$ python3 -q
>>> import numpy as np
>>> from numpy import linalg as LA
>>> np.set_printoptions(precision=2, suppress=True, linewidth=200, sign=" ")
>>> X = np.array([[0.67, 0.33, 0.0], [0.0, 0.5, 0.5], [0.0, 0.0, 1.0]])
>>> rng = np.random.default_rng(304539)
>>> A2 = X + rng.integers(-2, 3, (3, 2)) @ rng.integers(-2, 3, (2, 3))
>>> print(A2)
[[ 4.67  0.33  2.  ]
 [ 0.    1.5   1.5 ]
 [-4.    2.    1.  ]]
>>> print(np.round(LA.svd(A2 - X, compute_uv=False), 2) + 0)
[ 6.    2.45  0.  ]
>>> P = np.triu(np.array([[-1, 2, 0], [2, -1, -1], [-1, -1, 0]]), 1) + np.eye(3)
>>> A2 = P @ X @ LA.inv(P)
>>> print(np.trace(A2), np.trace(X))
2.17 2.17
>>> print(P @ X - X @ P)
[[ 0.   -0.34  1.33]
 [ 0.    0.   -0.5 ]
 [ 0.    0.    0.  ]]
>>> def softmax(z):
...     e = np.exp(z - z.max(axis=-1, keepdims=True))
...     return e / e.sum(axis=-1, keepdims=True)
... 
>>> print(softmax(X).sum(axis=1))
[ 1.  1.  1.]
>>> print(np.round(softmax(10 * X[2]), 2) + 0)
[ 0.  0.  1.]
>>> att = X @ X.T / np.sqrt(3)
>>> print(softmax(att)[2] @ X)
[ 0.16  0.24  0.59]
>>> feats = np.load("case14.npy")
>>> print(feats)
[[-3  3 -3  3 -3  3]
 [ 3  3  3  3  3  3]
 [-4  0 -4  0 -4  0]
 [-3  3 -3  3 -3  3]
 [ 3  3  3  3  3  3]
 [-4  0 -4  0 -4  0]]
>>> U, s, Vt = LA.svd(feats)
>>> vecs = Vt[:(s > 1e-8).sum()]
>>> vec = feats[1] + -3 * feats[4] + rng.integers(2) * np.eye(6)[3]
>>> print(vec)
[-6. -6. -6. -6. -6. -6.]
>>> print(np.diag(vecs.T @ vecs))
[ 0.33  0.33  0.33  0.33  0.33  0.33]
>>> print(LA.matrix_rank(np.vstack([feats, vec])))
2
>>> U, s, Vt = LA.svd(feats)
>>> print(s.round(2) + 0)
[ 14.28  10.39   0.     0.     0.     0.  ]
>>> A2 = U[:, :2] @ np.diag(s[:2]) @ Vt[:2]
>>> print(LA.matrix_rank(A2))
2
>>> print(round(np.abs(feats - A2).max(), 2))
0.0
>>> print(LA.matrix_rank(feats, rtol=0.05))
2
>>> print(A2.round(2) + 0)
[[-3.  3. -3.  3. -3.  3.]
 [ 3.  3.  3.  3.  3.  3.]
 [-4.  0. -4.  0. -4.  0.]
 [-3.  3. -3.  3. -3.  3.]
 [ 3.  3.  3.  3.  3.  3.]
 [-4.  0. -4.  0. -4.  0.]]
>>> print(LA.norm(feats, axis=0))
[ 8.25  6.    8.25  6.    8.25  6.  ]
>>> print(round(float(LA.norm(feats[3] - feats[1])), 2))
10.39
>>> print(round(LA.norm(feats, "nuc"), 2))
24.68
>>> print(round(float(LA.norm(feats, 2)), 2))
14.28
>>> print(round(float(LA.norm(feats, 2) / LA.norm(feats)), 2))
0.81
>>> print(np.argsort(-LA.norm(feats, axis=0).round(6), kind="stable")[:3])
[ 0  2  4]
>>> print(LA.matrix_rank(feats, rtol=0.1))
2
>>> gram = feats.T @ feats
>>> print(np.allclose(gram, gram.T))
True
>>> print(np.trace(gram), (feats ** 2).sum())
312 312
>>> print(gram)
[[ 68   0  68   0  68   0]
 [  0  36   0  36   0  36]
 [ 68   0  68   0  68   0]
 [  0  36   0  36   0  36]
 [ 68   0  68   0  68   0]
 [  0  36   0  36   0  36]]
>>> K = np.array([[0, 2, 1], [2, 0, 2], [1, 2, 0]])
>>> print(K.mean(axis=0))
[ 1.    1.33  1.  ]
>>> print(LA.matrix_rank(K))
3
>>> print(K.shape)
(3, 3)
>>> print(LA.svd(K, compute_uv=False))
[ 3.37  2.37  1.  ]
>>> print(round(LA.norm(K), 2))
4.24
>>> idx = rng.permutation(3)
>>> print(idx)
[ 0  1  2]
>>> A2 = K[idx][:, idx]
>>> print(np.trace(A2))
0
>>> print(np.allclose(A2, K))
True
>>> print(round(np.trace(LA.pinv(feats) @ feats), 2))
2.0
>>> print(np.abs(np.diag(LA.qr(feats)[1])) > 1e-9)
[ True  True False False False False]
>>> J = np.load("sample15.npy")
>>> print(J)
[[ 0  0  4  0]
 [ 0  0  0  5]
 [-6  0  0  0]
 [ 0 -8  0  0]]
>>> print(round(LA.norm(J, 1), 2), round(float(LA.norm(J, np.inf)), 2))
8.0 8.0
>>> print(LA.norm(J, axis=0))
[ 6.  8.  4.  5.]
>>> print(np.round(LA.norm(J, 2), 2))
8.0
>>> print(J[2] @ J[0])
0
>>> print(round(LA.norm(J[2] - J[0]), 2))
7.21
>>> print(LA.norm(J, axis=1))
[ 4.  5.  6.  8.]
>>> print(LA.norm(J, axis=1).argmax())
3
>>> print(np.round(LA.norm(J) ** 2 / LA.norm(J, 2) ** 2, 2))
2.2
>>> theta = np.radians(45)
>>> Rm = np.eye(4)
>>> Rm[1, 1] = Rm[0, 0] = np.cos(theta)
>>> Rm[1, 0], Rm[0, 1] = -np.sin(theta), np.sin(theta)
>>> print(Rm)
[[ 0.71  0.71  0.    0.  ]
 [-0.71  0.71  0.    0.  ]
 [ 0.    0.    1.    0.  ]
 [ 0.    0.    0.    1.  ]]
>>> A2 = J @ Rm.T
>>> print(np.allclose(LA.norm(J, axis=1), LA.norm(A2, axis=1)))
True
>>> print(np.abs(A2 - J).max(axis=0))
[ 5.66  4.24  0.    0.  ]
